In [1]: import numpy as np

In [2]: from numpy import linalg as LA

In [3]: np.set_printoptions(precision=3, suppress=True, linewidth=100, legacy="1.25")

In [4]: W0 = np.load("w.npy")

In [5]: print(W0)
[[ -5.69    7.79  -59.292  28.257]
 [ -5.02    7.31  -53.487  24.555]
 [ -4.998   7.293 -53.299  24.436]
 [ -4.515   6.923 -49.172  21.839]
 [ -4.01    6.514 -44.903  19.186]
 [ -0.606   2.916 -17.069   3.331]
 [  0.408   1.245  -8.257  -0.434]
 [  0.447   1.162  -7.867  -0.562]
 [  0.717  -0.071  -2.119  -1.417]
 [  0.597  -0.193  -1.225  -1.138]
 [  0.502  -0.209  -0.867  -0.935]
 [  0.316  -0.17   -0.426  -0.564]
 [ -0.029   0.02    0.029   0.048]
 [ -0.394   0.306   0.305   0.608]
 [ -1.258   1.174   0.71    1.664]
 [ -1.985   2.039   1.008   2.312]
 [ -2.675   2.936   1.331   2.754]
 [ -2.907   3.253   1.455   2.869]
 [ -3.234   3.711   1.643   3.003]
 [ -3.58    4.208   1.862   3.111]
 [ -3.709   4.396   1.948   3.142]
 [ -4.469   5.54    2.52    3.239]
 [ -4.671   5.855   2.691   3.24 ]
 [ -5.002   6.375   2.986   3.219]
 [ -5.354   6.94    3.322   3.168]
 [ -6.718   9.215   4.846   2.704]
 [ -7.91   11.309   6.465   1.976]
 [-16.633  28.936  25.855 -10.936]]

In [6]: lab = W0[:, 1] > np.median(W0[:, 1])

In [7]: r0 = W0[lab].mean(axis=0) - W0[~lab].mean(axis=0)

In [8]: print(r0)
[ -5.156   7.178 -12.593   8.543]

In [9]: print(((W0 - W0.mean(axis=0)) @ r0 > 0).astype(int))
[1 1 1 1 1 1 0 0 0 0 0 0 0 0 0 0 0 0 0 0 0 0 0 0 0 0 0 0]

In [10]: other = np.array([[-1, -2, 2], [0, 0, 0], [-1, 2, -1], [2, 2, 0]])

In [11]: print(LA.matrix_rank(np.vstack([W0, other.T])))
4

In [12]: print(LA.matrix_rank(W0 @ other))
3

In [13]: print(np.einsum("ij->j", W0))
[ -92.379  136.722 -239.008  142.675]

In [14]: other @ W0
Traceback (most recent call last):
  Cell In[14], line 1
    other @ W0
ValueError: matmul: Input operand 1 has a mismatch in its core dimension 0, with gufunc signature (n?,k),(k,m?)->(n?,m?) (size 28 is different from 3)


In [15]: Ac = W0 - W0.mean(axis=0)

In [16]: U, sig, VT = LA.svd(Ac, full_matrices=False)

In [17]: print(VT[0] * np.sign(VT[0, np.abs(VT[0]).argmax()]))
[-0.005  0.012  0.924 -0.383]

In [18]: print(np.round((sig ** 2).sum() ** 2 / (sig ** 4).sum(), 3))
1.189

In [19]: print(np.abs(U[:, 0]).argmax())
0

In [20]: print(np.round(Ac.mean(axis=0), 3) + 0)
[0. 0. 0. 0.]

In [21]: print(np.abs(VT[0]).argmax())
2

In [22]: print((np.sign(U[:, 0]) == np.sign(U[0, 0])).astype(int))
[1 1 1 1 1 1 0 0 0 0 0 0 0 0 0 0 0 0 0 0 0 0 0 0 0 0 0 0]

In [23]: print(np.round(sig ** 2 / (sig ** 2).sum(), 3) + 0)
[0.914 0.076 0.01  0.   ]

In [24]: print(sig.round(3) + 0)
[122.474  35.279  13.074   0.   ]

In [25]: print(np.searchsorted(np.cumsum(sig ** 2) / (sig ** 2).sum(), 0.9) + 1)
1

In [26]: G = np.cov(W0, rowvar=False)

In [27]: print(np.median(W0, axis=0))
[-3.407  3.959  0.508  2.811]

In [28]: print(G.shape)
(4, 4)

In [29]: print(W0.std(axis=0))
[ 3.557  5.61  21.4    9.176]

In [30]: print(G)
[[  13.123  -20.184   -4.218   -3.166]
 [ -20.184   32.634    7.255    1.444]
 [  -4.218    7.255  474.9   -194.206]
 [  -3.166    1.444 -194.206   87.322]]

In [31]: print(np.round(LA.eigvalsh(G)[::-1], 3) + 0)
[555.554  46.096   6.331   0.   ]

In [32]: print(np.polyfit(W0[:, 3], W0[:, 0], 1))
[-0.036 -3.114]

In [33]: W = np.array([[1, 2], [0, 2], [2, 0], [2, 1]])

In [34]: b = np.array([1, -1])

In [35]: H = np.maximum(W0 @ W + b, 0)

In [36]: print(LA.matrix_rank(H))
2

In [37]: cent = np.array([[0, 3, 1], [2, 3, 3]])

In [38]: print((H @ cent).round(6).argmax(axis=1))
[1 1 1 1 1 1 1 1 0 0 0 0 1 1 1 1 1 1 1 1 1 1 1 1 1 1 1 1]

In [39]: m1 = np.loadtxt("arr.csv", delimiter=",")

In [40]: print(m1)
[[ 6.  4.  5. 12.  0.  8.  0.  0.  6.]
 [ 1.  0.  0.  0.  2.  0.  3.  0.  0.]
 [ 0.  0.  0.  0.  4.  0.  6.  0.  0.]
 [ 3.  1.  2.  3.  0.  2.  0.  0.  0.]
 [ 2.  0.  1.  0.  0.  0.  0.  0.  0.]
 [ 2.  0.  1.  0.  0.  0.  0.  0.  0.]
 [ 0.  0.  0.  0.  4.  0.  6.  0.  0.]
 [ 2.  0.  1.  0.  0.  0.  0.  0.  0.]
 [ 5.  3.  4.  9.  0.  6.  0.  0.  4.]
 [ 3.  1.  2.  3.  0.  2.  0.  0.  0.]
 [ 6.  4.  5. 12.  0.  8.  0.  0.  6.]
 [ 1.  0.  0.  0.  2.  0.  3.  0.  0.]
 [ 3.  1.  2.  3.  0.  2.  0.  0.  0.]
 [ 6.  4.  5. 12.  0.  8.  0.  0.  6.]
 [ 6.  4.  5. 12.  0.  8.  0.  0.  6.]
 [ 3.  1.  2.  3.  0.  2.  0.  0.  0.]
 [ 5.  3.  4.  9.  0.  6.  0.  0.  4.]
 [ 5.  3.  4.  9.  0.  6.  0.  0.  4.]
 [ 2.  0.  1.  0.  0.  0.  0.  0.  0.]
 [ 4.  2.  3.  6.  0.  4.  0.  0.  2.]
 [ 4.  2.  3.  6.  0.  4.  0.  0.  2.]
 [ 4.  2.  3.  6.  0.  4.  0.  0.  2.]
 [ 5.  3.  4.  9.  0.  6.  0.  0.  4.]
 [ 5.  3.  4.  9.  0.  6.  0.  0.  4.]
 [ 5.  3.  4.  9.  0.  6.  0.  0.  4.]
 [ 4.  2.  3.  6.  0.  4.  0.  0.  2.]
 [ 1.  0.  0.  0.  2.  0.  3.  0.  0.]
 [ 1.  0.  0.  0.  2.  0.  3.  0.  0.]
 [ 2.  0.  1.  0.  0.  0.  0.  0.  0.]
 [ 6.  4.  5. 12.  0.  8.  0.  0.  6.]
 [ 5.  3.  4.  9.  0.  6.  0.  0.  4.]
 [ 1.  0.  0.  0.  2.  0.  3.  0.  0.]
 [ 3.  1.  2.  3.  0.  2.  0.  0.  0.]
 [ 6.  4.  5. 12.  0.  8.  0.  0.  6.]
 [ 0.  0.  0.  0.  4.  0.  6.  0.  0.]
 [ 3.  1.  2.  3.  0.  2.  0.  0.  0.]
 [ 6.  4.  5. 12.  0.  8.  0.  0.  6.]
 [ 2.  0.  1.  0.  0.  0.  0.  0.  0.]
 [ 2.  0.  1.  0.  0.  0.  0.  0.  0.]]

In [41]: # rank 5

In [42]: print(np.abs(np.diag(LA.qr(m1)[1])) > 1e-9)
[ True  True  True False  True False False False  True]

In [43]: print(np.allclose(m1[:-1].T @ LA.lstsq(m1[:-1].T, m1[-1])[0], m1[-1]))
True

In [44]: print(LA.lstsq(m1[:-1].T, m1[-1])[2])
5

In [45]: print(round(LA.norm(m1, 2) / LA.norm(m1), 3))
0.966

In [46]: print([round(float(x), 3) for x in LA.svd(m1, compute_uv=False)[:3]])
[63.278, 14.918, 7.514]

In [47]: print(np.argsort(-LA.norm(m1, axis=0).round(6), kind="stable")[:3])
[3 5 0]

In [48]: J = np.load("data.npy")

In [49]: print(J)
[[ 1.4    2.3    0.     0.9   -0.2    0.    -2.4   -0.6  ]
 [-0.3   -0.4   -0.5    0.8   -0.1    0.1    1.3    1.9  ]
 [ 0.1    1.3   -0.5   -1.8    0.2    0.4   -0.5   -0.5  ]
 [ 0.6   -0.9    0.7   -0.3   -2.2    0.6    0.6    0.6  ]
 [-2.2    1.3    1.1   -0.1   -0.7   -0.2   -0.3    1.1  ]
 [-0.7   -0.1   -0.7   -2.3   -1.5   -0.7    0.2   -0.6  ]
 [ 2.     1.6    0.8    1.8    0.6   -0.4    0.8    0.7  ]
 [-1.     0.2   -0.2   -0.8   -0.7   -1.5    1.8    0.   ]
 [-2.257  1.261  1.07  -0.254 -0.802 -0.043 -0.411  0.882]]

In [50]: print(np.abs(J).max())
2.4

In [51]: print(np.unravel_index(np.abs(J).argmax(), J.shape))
(0, 6)

In [52]: LA.rank(J)
Traceback (most recent call last):
  Cell In[52], line 1
    LA.rank(J)
AttributeError: module 'numpy.linalg' has no attribute 'rank'


In [53]: print(J.shape)
(9, 8)

In [54]: np.zeros(9, 8)
Traceback (most recent call last):
  Cell In[54], line 1
    np.zeros(9, 8)
TypeError: Cannot interpret '8' as a data type


In [55]: print(J.sum(axis=1))
[ 1.4    2.8   -1.3   -0.3    0.    -6.4    7.9   -2.2   -0.554]

In [56]: print(np.count_nonzero(J))
69

In [57]: other = np.array([[-8, 7], [4, 6], [9, 7], [8, 7], [-7, 5], [-2, -6], [4, -6], [9, 6]])

In [58]: print(np.einsum("ij,ij->i", J, J))
[14.22   6.46   5.89   7.67   9.58   9.42  12.09   7.7    9.485]

In [59]: print(np.einsum("ij->j", J))
[-2.357  6.561  1.77  -2.054 -5.402 -1.743  1.089  3.482]

In [60]: other @ J
Traceback (most recent call last):
  Cell In[60], line 1
    other @ J
ValueError: matmul: Input operand 1 has a mismatch in its core dimension 0, with gufunc signature (n?,k),(k,m?)->(n?,m?) (size 9 is different from 2)


In [61]: U, sig, VT = LA.svd(J, full_matrices=False)

In [62]: print(np.round(VT @ VT.T, 3) + 0)
[[1. 0. 0. 0. 0. 0. 0. 0.]
 [0. 1. 0. 0. 0. 0. 0. 0.]
 [0. 0. 1. 0. 0. 0. 0. 0.]
 [0. 0. 0. 1. 0. 0. 0. 0.]
 [0. 0. 0. 0. 1. 0. 0. 0.]
 [0. 0. 0. 0. 0. 1. 0. 0.]
 [0. 0. 0. 0. 0. 0. 1. 0.]
 [0. 0. 0. 0. 0. 0. 0. 1.]]

In [63]: print(np.round(np.sqrt((sig ** 2).sum()), 3), round(LA.norm(J), 3))
9.084 9.084

In [64]: print(U.shape, sig.shape, VT.shape)
(9, 8) (8,) (8, 8)

In [65]: print(np.allclose(U * sig @ VT, J))
True

In [66]: print(np.round(U.T @ U, 3) + 0)
[[1. 0. 0. 0. 0. 0. 0. 0.]
 [0. 1. 0. 0. 0. 0. 0. 0.]
 [0. 0. 1. 0. 0. 0. 0. 0.]
 [0. 0. 0. 1. 0. 0. 0. 0.]
 [0. 0. 0. 0. 1. 0. 0. 0.]
 [0. 0. 0. 0. 0. 1. 0. 0.]
 [0. 0. 0. 0. 0. 0. 1. 0.]
 [0. 0. 0. 0. 0. 0. 0. 1.]]

In [67]: print(np.round(U.T @ J @ VT.T, 3) + 0)
[[5.315 0.    0.    0.    0.    0.    0.    0.   ]
 [0.    4.373 0.    0.    0.    0.    0.    0.   ]
 [0.    0.    4.095 0.    0.    0.    0.    0.   ]
 [0.    0.    0.    2.719 0.    0.    0.    0.   ]
 [0.    0.    0.    0.    2.637 0.    0.    0.   ]
 [0.    0.    0.    0.    0.    1.563 0.    0.   ]
 [0.    0.    0.    0.    0.    0.    1.241 0.   ]
 [0.    0.    0.    0.    0.    0.    0.    0.208]]

In [68]: x0 = np.array([0, 0, 3, 1, 3, 2, 1, 0])

In [69]: h = np.maximum(J @ x0, 0)

In [70]: print(np.tanh(J @ x0))
[-0.97   0.462 -0.984 -0.995  0.38  -1.     1.    -1.     0.053]

In [71]: print(np.flatnonzero(h > 1e-9))
[1 4 6 8]

In [72]: print(h)
[0.    0.5   0.    0.    0.4   0.    6.    0.    0.053]

In [73]: other = J / np.sqrt((J ** 2).mean(axis=1, keepdims=True))

In [74]: print(LA.matrix_rank(J - J.mean(axis=1, keepdims=True)))
7

In [75]: mat = np.arange(75).reshape(15, 5) + 2

In [76]: print(mat)
[[ 2  3  4  5  6]
 [ 7  8  9 10 11]
 [12 13 14 15 16]
 [17 18 19 20 21]
 [22 23 24 25 26]
 [27 28 29 30 31]
 [32 33 34 35 36]
 [37 38 39 40 41]
 [42 43 44 45 46]
 [47 48 49 50 51]
 [52 53 54 55 56]
 [57 58 59 60 61]
 [62 63 64 65 66]
 [67 68 69 70 71]
 [72 73 74 75 76]]

In [77]: # looks like rank 2

In [78]: def softmax(z):
    ...:     e = np.exp(z - z.max(axis=-1, keepdims=True))
    ...:     return e / e.sum(axis=-1, keepdims=True)
    ...: 

In [79]: print(softmax(mat).sum(axis=1))
[1. 1. 1. 1. 1. 1. 1. 1. 1. 1. 1. 1. 1. 1. 1.]

In [80]: print(softmax(mat[1]))
[0.012 0.032 0.086 0.234 0.636]

In [81]: print(softmax(mat[1] + 3))
[0.012 0.032 0.086 0.234 0.636]

In [82]: att = mat @ mat.T / np.sqrt(5)

In [83]: print(softmax(att)[1] @ mat)
[72. 73. 74. 75. 76.]

In [84]: print(LA.norm(J, axis=1))
[3.771 2.542 2.427 2.769 3.095 3.069 3.477 2.775 3.08 ]

In [85]: print(LA.norm(J, axis=0))
[4.224 3.72  2.125 3.745 3.027 1.863 3.498 2.724]

In [86]: print(np.round(LA.norm(J) ** 2 / LA.norm(J, 2) ** 2, 3))
2.921

In [87]: print(np.round(LA.norm(J[5] - J[0]), 3))
5.463

In [88]: x0 = np.array([-1, 2, -4, -5, -2])

In [89]: h = np.maximum(mat @ x0, 0)

In [90]: print(np.maximum(mat @ (3 * x0), 0))
[0 0 0 0 0 0 0 0 0 0 0 0 0 0 0]

In [91]: print(mat.T @ h)
[0 0 0 0 0]

In [92]: Ac = mat - mat.mean(axis=0)

In [93]: evecs = LA.svd(Ac)[2][:2]

In [94]: other = Ac - Ac @ evecs.T @ evecs

In [95]: print(np.round((Ac @ evecs.T).std(axis=0), 3) + 0)
[48.305  0.   ]

In [96]: print(np.round(np.cov(Ac @ evecs.T, rowvar=False), 3) + 0)
[[2500.    0.]
 [   0.    0.]]

In [97]: print(np.round(LA.norm(other) / LA.norm(Ac), 3))
0.0

In [98]: print(np.diag(evecs.T @ evecs))
[1.   0.25 0.25 0.25 0.25]

In [99]: print(np.round(other.std(axis=0), 3) + 0)
[0. 0. 0. 0. 0.]

In [100]: E = np.load("m.npy")

In [101]: print(E)
[[ 0  0 -3 -3  0]
 [ 0  0  2  1  2]
 [ 0  0  0 -2  0]
 [ 0  0  0  0 -1]
 [ 0  0  0  0  0]]

In [102]: other = np.array([[2, -1, 0], [-1, 0, -2], [0, -2, 2], [0, -2, 1], [2, 1, 0]])

In [103]: print(np.einsum("ik,kj->ij", E, other))
[[ 0 12 -9]
 [ 4 -4  5]
 [ 0  4 -2]
 [-2 -1  0]
 [ 0  0  0]]

In [104]: other @ E
Traceback (most recent call last):
  Cell In[104], line 1
    other @ E
ValueError: matmul: Input operand 1 has a mismatch in its core dimension 0, with gufunc signature (n?,k),(k,m?)->(n?,m?) (size 5 is different from 3)


In [105]: print(np.einsum("ik,kj->ji", E, other))
[[ 0  4  0 -2  0]
 [12 -4  4 -1  0]
 [-9  5 -2  0  0]]

In [106]: rng = np.random.default_rng(81586)

In [107]: other = E + rng.integers(-2, 3, (5, 3)) @ rng.integers(-2, 3, (3, 5))

In [108]: print(other)
[[ 0  2  1 -7  8]
 [-2  6  4  3  4]
 [-3  0 -3 -1 -1]
 [ 2  0  4 -4  5]
 [-5  5 -3  5 -3]]

In [109]: print(other - E)
[[ 0  2  4 -4  8]
 [-2  6  2  2  2]
 [-3  0 -3  1 -1]
 [ 2  0  4 -4  6]
 [-5  5 -3  5 -3]]

In [110]: print(LA.matrix_rank(other - E, tol=1e-8))
3

In [111]: print(LA.cond(E) > 100)
True

In [112]: print(np.argsort(-LA.norm(E, axis=0).round(6), kind="stable")[:3])
[3 2 4]

In [113]: print(LA.matrix_rank(E, rtol=0.1))
3

In [114]: print(np.sort(LA.eigvals(E)))
[0. 0. 0. 0. 0.]

In [115]: print(E @ E)
[[ 0  0  0  6  3]
 [ 0  0  0 -4 -1]
 [ 0  0  0  0  2]
 [ 0  0  0  0  0]
 [ 0  0  0  0  0]]

In [116]: print(LA.matrix_rank(E - E[0, 0] * np.eye(5)))
3

In [117]: print([int(LA.matrix_rank(LA.matrix_power(E, p))) for p in range(1, 6)])
[3, 2, 1, 0, 0]

In [118]: P = np.triu(np.array([[3, 2, 2, 2, 1],
     ...:     [3, 3, 2, 1, 0],
     ...:     [3, 3, 1, 3, 2],
     ...:     [3, 2, 0, 1, 3],
     ...:     [2, 3, 1, 0, 1]]), 1) + np.eye(5)

In [119]: other = P @ E @ LA.inv(P)

In [120]: print(other)
[[ 0.  0.  1. -8. 24.]
 [ 0.  0.  2. -9. 24.]
 [ 0.  0.  0. -2.  3.]
 [ 0.  0.  0.  0. -1.]
 [ 0.  0.  0.  0.  0.]]

In [121]: print(np.trace(other), np.trace(E))
0.0 0

In [122]: print(P @ E - E @ P)
[[  0.   0.   4.   7.  17.]
 [  0.   0.   0. -10.  -8.]
 [  0.   0.   0.   0.   3.]
 [  0.   0.   0.   0.   0.]
 [  0.   0.   0.   0.   0.]]

In [123]: other = np.array([[1, 1, 3, 0, 0, 2, 1],
     ...:     [3, 3, 2, 0, 2, 2, 1],
     ...:     [0, 2, 3, 2, 1, 2, 2],
     ...:     [1, 2, 1, 1, 0, 0, 1],
     ...:     [2, 2, 3, 0, 1, 3, 1],
     ...:     [2, 3, 2, 3, 1, 0, 1],
     ...:     [1, 1, 2, 1, 3, 2, 1]])

In [124]: K = np.triu(other, 1)

In [125]: print(K)
[[0 1 3 0 0 2 1]
 [0 0 2 0 2 2 1]
 [0 0 0 2 1 2 2]
 [0 0 0 0 0 0 1]
 [0 0 0 0 0 3 1]
 [0 0 0 0 0 0 1]
 [0 0 0 0 0 0 0]]

In [126]: x0 = np.array([-2, 2, -2, 1, 1, 0, -2, -2])

In [127]: y = J @ x0

In [128]: print(np.round(LA.lstsq(J, y)[0], 3) + 0)
[-2.  2. -2.  1.  1.  0. -2. -2.]

In [129]: y = y + 0.02 * rng.normal(size=9)

In [130]: print(y)
[ 8.484 -4.875  3.777 -9.314  2.387 -0.383 -2.971 -2.296  2.883]

In [131]: b, *_ = LA.lstsq(J, y)

In [132]: print(np.round(J.T @ (y - J @ b), 3) + 0)
[0. 0. 0. 0. 0. 0. 0. 0.]

In [133]: print(round(float(LA.norm(y - J @ b)), 3))
0.015
